$ python -q
>>> import numpy as np
>>> np.set_printoptions(precision=3, suppress=True, linewidth=200, floatmode="fixed")
>>> rd = lambda a: np.round(a, 3) + 0
>>> out = np.array([[1, 2, 0, 2, 2, 1, 2],
...     [1, 0, 1, 2, 0, 0, 0],
...     [1, 0, 2, 2, 0, 1, 1],
...     [0, 0, 0, 2, 1, 0, 2],
...     [2, 1, 1, 0, 1, 0, 2],
...     [1, 0, 2, 1, 2, 0, 1],
...     [0, 0, 1, 0, 2, 1, 2]])
>>> F = out - out.T
>>> print(F)
[[ 0  1 -1  2  0  0  2]
 [-1  0  1  2 -1  0  0]
 [ 1 -1  0  2 -1 -1  0]
 [-2 -2 -2  0  1 -1  2]
 [ 0  1  1 -1  0 -2  0]
 [ 0  0  1  1  2  0  0]
 [-2  0  0 -2  0  0  0]]
>>> out = np.array([[9, 7], [-4, -7], [-8, -9], [-3, -2], [2, 1], [-1, -9], [6, -4]])
>>> print(np.vstack([F, out.T]).shape)
(9, 7)
>>> out.T @ F.T
array([[ 10, -25,   6,  21,  -7,  -7, -12],
       [-10, -21,  18,  20,   4,  -9, -10]])
>>> np.einsum("ij->j", F)
array([-4, -1,  0,  4,  1, -4,  4])
>>> vec = np.array([0, 1, 0, 0, 4, 2, 1])
>>> F * vec
array([[ 0,  1,  0,  0,  0,  0,  2],
       [ 0,  0,  0,  0, -4,  0,  0],
       [ 0, -1,  0,  0, -4, -2,  0],
       [ 0, -2,  0,  0,  4, -2,  2],
       [ 0,  1,  0,  0,  0, -4,  0],
       [ 0,  0,  0,  0,  8,  0,  0],
       [ 0,  0,  0,  0,  0,  0,  0]])
>>> F @ (2 * vec)
array([  6,  -8, -14,   4,  -6,  16,   0])
>>> np.sign((F @ vec).round(6))
array([ 1, -1, -1,  1, -1,  1,  0])
>>> (F * vec).sum(axis=1)
array([ 3, -4, -7,  2, -3,  8,  0])
>>> rng = np.random.default_rng(296)
>>> idx = rng.permutation(7)
>>> idx
array([2, 1, 0, 4, 5, 3, 6])
>>> out = F[idx][:, idx]
>>> rd(np.sort(np.abs(np.linalg.eigvals(out))))
array([0.000, 2.267, 2.267, 2.530, 2.530, 4.523, 4.523])
>>> out
array([[ 0, -1,  1, -1, -1,  2,  0],
       [ 1,  0, -1, -1,  0,  2,  0],
       [-1,  1,  0,  0,  0,  2,  2],
       [ 1,  1,  0,  0, -2, -1,  0],
       [ 1,  0,  0,  2,  0,  1,  0],
       [-2, -2, -2,  1, -1,  0,  2],
       [ 0,  0, -2,  0,  0, -2,  0]])
>>> print(np.allclose(out, F))
False
>>> print(np.trace(out))
0
>>> print(np.argsort(-np.linalg.norm(F, axis=0).round(6), kind="stable")[:3])
[3 0 2]
>>> print([round(float(x), 3) for x in np.linalg.svd(F, compute_uv=False)[:3]])
[4.523, 4.523, 2.53]
>>> np.linalg.matrix_rank(F, rtol=0.1)
np.int64(6)
>>> rd(np.linalg.norm(F, 2) / np.linalg.norm(F))
np.float64(0.565)
>>> np.linalg.norm(F, axis=1).argmax()
np.int64(3)
>>> rd(np.linalg.norm(F[4] - F[0]))
np.float64(4.583)
>>> rd(np.linalg.norm(F, "nuc"))
np.float64(18.64)
>>> print(rd(np.linalg.norm(F[4], 1)), rd(np.linalg.norm(F[4], np.inf)))
5.0 2.0
>>> print(rd(np.linalg.norm(F, axis=1)))
[3.162 2.646 2.828 4.243 2.646 2.449 2.828]
>>> rd(np.linalg.norm(F, 1)), rd(np.linalg.norm(F, np.inf))
(np.float64(10.0), np.float64(10.0))
>>> arr = np.load("test13.npy")
>>> arr
array([[-9.000,  0.000,  0.000],
       [ 0.000,  3.000,  3.000],
       [ 0.000,  0.000,  3.000]])
>>> # triangular
>>> (arr != 0).astype(int)
array([[1, 0, 0],
       [0, 1, 1],
       [0, 0, 1]])
>>> rd(np.sort(np.linalg.eigvals(arr).real))
array([-9.000,  3.000,  3.000])
>>> rd(np.linalg.det(arr))
np.float64(-81.0)
>>> arr @ arr
array([[81.000,  0.000,  0.000],
       [ 0.000,  9.000, 18.000],
       [ 0.000,  0.000,  9.000]])
>>> print(np.linalg.matrix_rank(arr - arr[0, 0] * np.eye(3)))
2
>>> np.prod(np.diag(arr)), rd(np.linalg.det(arr))
(np.float64(-81.0), np.float64(-81.0))
>>> rd(np.sort(np.linalg.eigvals(arr)))
array([-9.000,  3.000,  3.000])
>>> E = np.load("data.npy")
>>> E
array([[ 2, -3,  1, -1, -3],
       [ 0,  1, -2,  2,  0],
       [ 0,  0, -2,  0, -2],
       [ 0,  0,  0,  2,  0],
       [ 0,  0,  0,  0,  1]])
>>> vec = np.array([6, -1, -3, -5, 2])
>>> y = E @ vec
>>> beta, lr = np.zeros(5), 1 / np.linalg.norm(E, 2) ** 2
>>> for i in range(15):
...     beta -= lr * E.T @ (E @ beta - y)
...     if i % 5 == 0: print(i, round(np.linalg.norm(E @ beta - y), 3))
... 
0 7.838
5 5.342
10 4.465
>>> print(rd(beta))
[ 1.239 -1.133 -0.917 -3.868 -0.447]
>>> out = np.array([[1, 0, 3], [-1, -3, -2]])
>>> Z = np.kron(out, E)
>>> Z
array([[ 2, -3,  1, -1, -3,  0,  0,  0,  0,  0,  6, -9,  3, -3, -9],
       [ 0,  1, -2,  2,  0,  0,  0,  0,  0,  0,  0,  3, -6,  6,  0],
       [ 0,  0, -2,  0, -2,  0,  0,  0,  0,  0,  0,  0, -6,  0, -6],
       [ 0,  0,  0,  2,  0,  0,  0,  0,  0,  0,  0,  0,  0,  6,  0],
       [ 0,  0,  0,  0,  1,  0,  0,  0,  0,  0,  0,  0,  0,  0,  3],
       [-2,  3, -1,  1,  3, -6,  9, -3,  3,  9, -4,  6, -2,  2,  6],
       [ 0, -1,  2, -2,  0,  0, -3,  6, -6,  0,  0, -2,  4, -4,  0],
       [ 0,  0,  2,  0,  2,  0,  0,  6,  0,  6,  0,  0,  4,  0,  4],
       [ 0,  0,  0, -2,  0,  0,  0,  0, -6,  0,  0,  0,  0, -4,  0],
       [ 0,  0,  0,  0, -1,  0,  0,  0,  0, -3,  0,  0,  0,  0, -2]])
>>> rd(np.linalg.norm(Z, 2)), rd(np.linalg.norm(out, 2) * np.linalg.norm(E, 2))
(np.float64(23.163), np.float64(23.163))
>>> print(Z.shape)
(10, 15)
>>> np.prod(np.diag(E)), rd(np.linalg.det(E))
(np.int64(-8), np.float64(-8.0))
>>> ev, evecs = np.linalg.eig(E)
>>> np.prod(ev)
np.float64(-8.0)
>>> rd(np.sort(np.linalg.eigvals(E @ E)))
array([1.000, 1.000, 4.000, 4.000, 4.000])
>>> ev
array([ 2.000,  1.000, -2.000,  2.000,  1.000])
>>> Q, Rm = np.linalg.qr(E)
>>> np.allclose(Rm.T @ Rm, E.T @ E)
True
>>> np.abs(np.diag(Rm))
array([2.000, 1.000, 2.000, 2.000, 1.000])
>>> Q
array([[ 1.000,  0.000,  0.000,  0.000,  0.000],
       [-0.000,  1.000,  0.000,  0.000,  0.000],
       [-0.000, -0.000,  1.000,  0.000,  0.000],
       [-0.000, -0.000, -0.000,  1.000,  0.000],
       [-0.000, -0.000, -0.000, -0.000,  1.000]])
>>> M = np.load("x.npy")
>>> M
array([[-1, -1, -8,  9, -1,  9, -3],
       [-3, -1, -1, -8,  9, -1,  9],
       [ 9, -3, -1, -1, -8,  9, -1],
       [-1,  9, -3, -1, -1, -8,  9],
       [ 9, -1,  9, -3, -1, -1, -8],
       [-8,  9, -1,  9, -3, -1, -1],
       [-1, -8,  9, -1,  9, -3, -1]])
>>> out = M / np.linalg.norm(M, axis=1, keepdims=True)
>>> C2 = out @ out.T
>>> rd(np.linalg.norm(out, axis=1))
array([1.000, 1.000, 1.000, 1.000, 1.000, 1.000, 1.000])
>>> print(np.argwhere(np.triu(np.abs(C2) > 0.95, 1)))
[]
>>> vec = np.array([4, 0, 1, 1, -5, 7, -9])
>>> y = M @ vec
>>> y
array([  92, -154,  146, -140,  112,   -7,  -53])
>>> rd(np.linalg.solve(M.T, M[2]))
array([0.000, 0.000, 1.000, 0.000, 0.000, 0.000, 0.000])
>>> print(rd(np.linalg.solve(M, y)))
[ 4.000  0.000  1.000  1.000 -5.000  7.000 -9.000]
>>> rd(np.linalg.solve(M, y + M[:, 1]))
array([ 4.000,  1.000,  1.000,  1.000, -5.000,  7.000, -9.000])
>>> rd(np.linalg.solve(M, 3 * y))
array([ 12.000,   0.000,   3.000,   3.000, -15.000,  21.000, -27.000])
>>> rd(np.linalg.solve(M, M[:, 5]))
array([0.000, 0.000, 0.000, 0.000, 0.000, 1.000, 0.000])
>>> u = np.array([-2, -1, 1, -2, -2, -2, -1])
>>> out = M + np.outer(u, np.eye(7)[3])
>>> np.linalg.matrix_rank(np.linalg.inv(out) - np.linalg.inv(M), tol=1e-8)
np.int64(1)
>>> out
array([[-1.000, -1.000, -8.000,  7.000, -1.000,  9.000, -3.000],
       [-3.000, -1.000, -1.000, -9.000,  9.000, -1.000,  9.000],
       [ 9.000, -3.000, -1.000,  0.000, -8.000,  9.000, -1.000],
       [-1.000,  9.000, -3.000, -3.000, -1.000, -8.000,  9.000],
       [ 9.000, -1.000,  9.000, -5.000, -1.000, -1.000, -8.000],
       [-8.000,  9.000, -1.000,  7.000, -3.000, -1.000, -1.000],
       [-1.000, -8.000,  9.000, -2.000,  9.000, -3.000, -1.000]])
>>> np.trace(out)
np.float64(-9.0)
>>> out @ out
array([[-153.000,  195.000,  -49.000,   55.000,   -4.000, -135.000,   67.000],
       [  86.000, -164.000,  216.000,  -55.000,   86.000,    2.000, -160.000],
       [-152.000,   94.000, -158.000,  195.000,  -56.000,   77.000,    3.000],
       [  -4.000, -169.000,   91.000, -148.000,  215.000,  -39.000,   67.000],
       [  87.000,  -24.000, -145.000,  101.000, -153.000,  229.000,  -73.000],
       [ -53.000,   67.000,    0.000, -148.000,   87.000, -139.000,  195.000],
       [ 214.000,  -64.000,   88.000,    7.000, -150.000,   93.000, -164.000]])
>>> print(np.allclose(out, out.T))
False
>>> rd(np.linalg.matrix_power(out, 4))
array([[  68552.000,  -88953.000,   68840.000,  -16790.000,   10768.000,   39207.000,  -74934.000],
       [ -86738.000,   81575.000, -105321.000,   71280.000,  -27353.000,   11375.000,   49317.000],
       [  46265.000,  -86552.000,   78845.000,  -90231.000,   74282.000,  -22311.000,    5978.000],
       [   7948.000,   48441.000,  -89433.000,   76680.000,  -97772.000,   73868.000,  -17159.000],
       [ -34809.000,   13889.000,   38415.000,  -86974.000,   81705.000, -100554.000,   83797.000],
       [  71129.000,  -20192.000,    8146.000,   46028.000,  -80500.000,   70440.000,  -89623.000],
       [-104725.000,   79642.000,  -30259.000,    1352.000,   45858.000,  -85044.000,   81292.000]])
>>> rd(np.abs(np.linalg.eigvals(out)).max())
np.float64(23.852)
>>> idx = rng.permutation(7)
>>> out = M[:, idx] * rng.choice([-1, 1], 7)
>>> print(out)
[[-1 -9 -1  8 -1  3  9]
 [-3  1 -1  1  9 -9 -8]
 [ 9 -9 -3  1 -8  1 -1]
 [-1  8  9  3 -1 -9 -1]
 [ 9  1 -1 -9 -1  8 -3]
 [-8  1  9  1 -3  1  9]
 [-1  3 -8 -9  9  1 -1]]
>>> U, _, vt = np.linalg.svd(M.T @ out)
>>> rd(U @ vt)
array([[ 1.000,  0.000,  0.000,  0.000,  0.000,  0.000,  0.000],
       [ 0.000,  0.000,  1.000,  0.000,  0.000,  0.000,  0.000],
       [ 0.000,  0.000,  0.000, -1.000,  0.000,  0.000,  0.000],
       [ 0.000,  0.000,  0.000,  0.000,  0.000,  0.000,  1.000],
       [ 0.000,  0.000,  0.000,  0.000,  1.000,  0.000,  0.000],
       [ 0.000, -1.000,  0.000,  0.000,  0.000,  0.000,  0.000],
       [ 0.000,  0.000,  0.000,  0.000,  0.000, -1.000,  0.000]])
>>> idx
array([0, 5, 1, 2, 4, 6, 3])
>>> feats = np.load("dump.npy")
>>> feats
array([[ 1, -3,  1, -3],
       [-2, -1, -2, -1],
       [ 1, -3,  1, -3],
       [-2, -1, -2, -1]])
>>> P = np.triu(np.array([[2, 4, 6, -9], [2, -3, 4, -7], [9, 8, 7, 8], [-6, -4, 3, 4]]), 1) + np.eye(4)
>>> out = P @ feats @ np.linalg.inv(P)
>>> print(np.linalg.matrix_rank(out))
2
>>> rd(np.poly(out))
array([  1.000,   0.000, -28.000,   0.000,   0.000])
>>> P @ feats - feats @ P
array([[ 16.000, -17.000,  22.000, -33.000],
       [ 18.000,   3.000,  34.000, -14.000],
       [-16.000, -12.000, -10.000, -28.000],
       [  0.000,   8.000,  16.000,  -9.000]])
>>> rd(np.linalg.det(out))
np.float64(0.0)
>>> idx = rng.permutation(4)
>>> print(idx)
[1 2 3 0]
>>> out = feats[idx][:, idx]
>>> rd(np.linalg.det(out)), rd(np.linalg.det(feats[idx]))
(np.float64(0.0), np.float64(0.0))
>>> np.diag(out)
array([-1,  1, -1,  1])
>>> rd(np.linalg.det(feats[::-1]))
np.float64(0.0)
>>> print(rd(np.linalg.eigvals(feats)))
[ 5.292 -5.292  0.000  0.000]
>>> r = np.linalg.matrix_rank(feats)
>>> r
np.int64(2)
>>> null = np.linalg.svd(feats)[2][r:].T
>>> np.allclose(feats @ null, 0)
True
>>> [int(np.linalg.matrix_rank(feats[:, :j + 1])) for j in range(4)]
[1, 2, 2, 2]
>>> rd(feats @ null)
array([[0.000, 0.000],
       [0.000, 0.000],
       [0.000, 0.000],
       [0.000, 0.000]])
>>> print(np.linalg.matrix_rank(feats.T @ feats), np.linalg.matrix_rank(feats @ feats.T))
2 2
>>> print(rd(null @ null.T))
[[ 0.500  0.000 -0.500  0.000]
 [ 0.000  0.500  0.000 -0.500]
 [-0.500  0.000  0.500  0.000]
 [ 0.000 -0.500  0.000  0.500]]
>>> [int(np.linalg.matrix_rank(feats[:i])) for i in range(1, len(feats) + 1)]
[1, 2, 2, 2]
>>> null.shape
(4, 2)
>>> K = np.loadtxt("layer7.csv", delimiter=",")
>>> K
array([[0.000, 1.000, 3.000, 2.000, 1.000, 1.000, 2.000, 3.000],
       [2.000, 0.000, 3.000, 1.000, 1.000, 0.000, 1.000, 2.000],
       [0.000, 1.000, 3.000, 2.000, 1.000, 1.000, 2.000, 3.000]])
>>> out = np.array([[0, 0], [4, 4], [5, 5], [0, 0], [2, 4], [5, 4], [5, 5], [1, 4]])
>>> out.T @ K.T
array([[39.000, 24.000, 39.000],
       [49.000, 32.000, 49.000]])
>>> np.einsum("ik,kj->ji", K, out)
array([[39.000, 24.000, 39.000],
       [49.000, 32.000, 49.000]])
>>> K @ out
array([[39.000, 49.000],
       [24.000, 32.000],
       [39.000, 49.000]])
>>> r = np.linalg.matrix_rank(K)
>>> r
np.int64(2)
>>> null = np.linalg.svd(K)[2][r:].T
>>> print(rd(K @ null))
[[0.000 0.000 0.000 0.000 0.000 0.000]
 [0.000 0.000 0.000 0.000 0.000 0.000]
 [0.000 0.000 0.000 0.000 0.000 0.000]]
>>> np.linalg.matrix_rank(K.T @ K), np.linalg.matrix_rank(K @ K.T)
(np.int64(2), np.int64(2))
>>> np.allclose(K @ null, 0)
True
>>> null.shape
(8, 6)
>>> [int(np.linalg.matrix_rank(K[:i])) for i in range(1, len(K) + 1)]
[1, 2, 2]
>>> J = np.loadtxt("arr.csv", delimiter=",")
>>> print(rd(J))
[[-1.562  0.976 -4.579 -0.600 -0.529]
 [ 0.521 -4.588 -1.150  0.990 -1.173]
 [ 0.521  0.331 -0.957  3.780  3.068]
 [ 3.904  1.496 -0.874  1.042 -2.381]
 [ 2.603 -0.806 -1.014 -2.878  2.875]]
>>> P = np.triu(np.array([[-5, -6, 4, -8, -6],
...     [2, -7, -3, -8, -9],
...     [-1, -9, -6, -7, -8],
...     [-2, 0, 2, 9, -1],
...     [7, -6, 5, -7, 4]]), 1) + np.eye(5)
>>> out = P @ J @ np.linalg.inv(P)
>>> rd(np.linalg.det(out))
np.float64(3125.0)
>>> rd(np.trace(out)), rd(np.trace(J))
(np.float64(-3.19), np.float64(-3.19))
>>> X = np.tanh(np.array([[0.0],
...     [1.1],
...     [-0.4],
...     [0.2],
...     [2.7],
...     [0.0],
...     [0.0],
...     [0.2],
...     [0.7],
...     [-0.9],
...     [-0.8],
...     [-0.2],
...     [-0.4],
...     [-2.3],
...     [0.4],
...     [0.8],
...     [1.6],
...     [-0.6],
...     [0.9],
...     [1.4],
...     [0.1],
...     [1.6],
...     [-0.1],
...     [-0.3],
...     [0.0],
...     [-0.2],
...     [-0.6],
...     [0.5],
...     [-0.2],
...     [-1.2],
...     [-1.2],
...     [0.7],
...     [2.1]]) @ np.array([[0.6, 0.6, -0.2, -0.3, 0.3]]))
>>> rd(X)
array([[ 0.000,  0.000,  0.000,  0.000,  0.000],
       [ 0.578,  0.578, -0.217, -0.319,  0.319],
       [-0.235, -0.235,  0.080,  0.119, -0.119],
       [ 0.119,  0.119, -0.040, -0.060,  0.060],
       [ 0.925,  0.925, -0.493, -0.670,  0.670],
       [ 0.000,  0.000,  0.000,  0.000,  0.000],
       [ 0.000,  0.000,  0.000,  0.000,  0.000],
       [ 0.119,  0.119, -0.040, -0.060,  0.060],
       [ 0.397,  0.397, -0.139, -0.207,  0.207],
       [-0.493, -0.493,  0.178,  0.264, -0.264],
       [-0.446, -0.446,  0.159,  0.235, -0.235],
       [-0.119, -0.119,  0.040,  0.060, -0.060],
       [-0.235, -0.235,  0.080,  0.119, -0.119],
       [-0.881, -0.881,  0.430,  0.598, -0.598],
       [ 0.235,  0.235, -0.080, -0.119,  0.119],
       [ 0.446,  0.446, -0.159, -0.235,  0.235],
       [ 0.744,  0.744, -0.310, -0.446,  0.446],
       [-0.345, -0.345,  0.119,  0.178, -0.178],
       [ 0.493,  0.493, -0.178, -0.264,  0.264],
       [ 0.686,  0.686, -0.273, -0.397,  0.397],
       [ 0.060,  0.060, -0.020, -0.030,  0.030],
       [ 0.744,  0.744, -0.310, -0.446,  0.446],
       [-0.060, -0.060,  0.020,  0.030, -0.030],
       [-0.178, -0.178,  0.060,  0.090, -0.090],
       [ 0.000,  0.000,  0.000,  0.000,  0.000],
       [-0.119, -0.119,  0.040,  0.060, -0.060],
       [-0.345, -0.345,  0.119,  0.178, -0.178],
       [ 0.291,  0.291, -0.100, -0.149,  0.149],
       [-0.119, -0.119,  0.040,  0.060, -0.060],
       [-0.617, -0.617,  0.235,  0.345, -0.345],
       [-0.617, -0.617,  0.235,  0.345, -0.345],
       [ 0.397,  0.397, -0.139, -0.207,  0.207],
       [ 0.851,  0.851, -0.397, -0.558,  0.558]])
>>> Z = X[[15, 22]].astype(float)
>>> for _ in range(5):
...     idx = np.linalg.norm(X[:, None] - Z, axis=-1).argmin(axis=1)
...     Z = np.array([X[idx == j].mean(axis=0) for j in range(2)])
... 
>>> idx
array([1, 0, 1, 1, 0, 1, 1, 1, 0, 1, 1, 1, 1, 1, 0, 0, 0, 1, 0, 0, 1, 0, 1, 1, 1, 1, 1, 0, 1, 1, 1, 0, 0])
>>> rd(Z[1] - Z[0])
array([-0.781, -0.781,  0.315,  0.455, -0.455])
>>> np.bincount(idx)
array([12, 21])
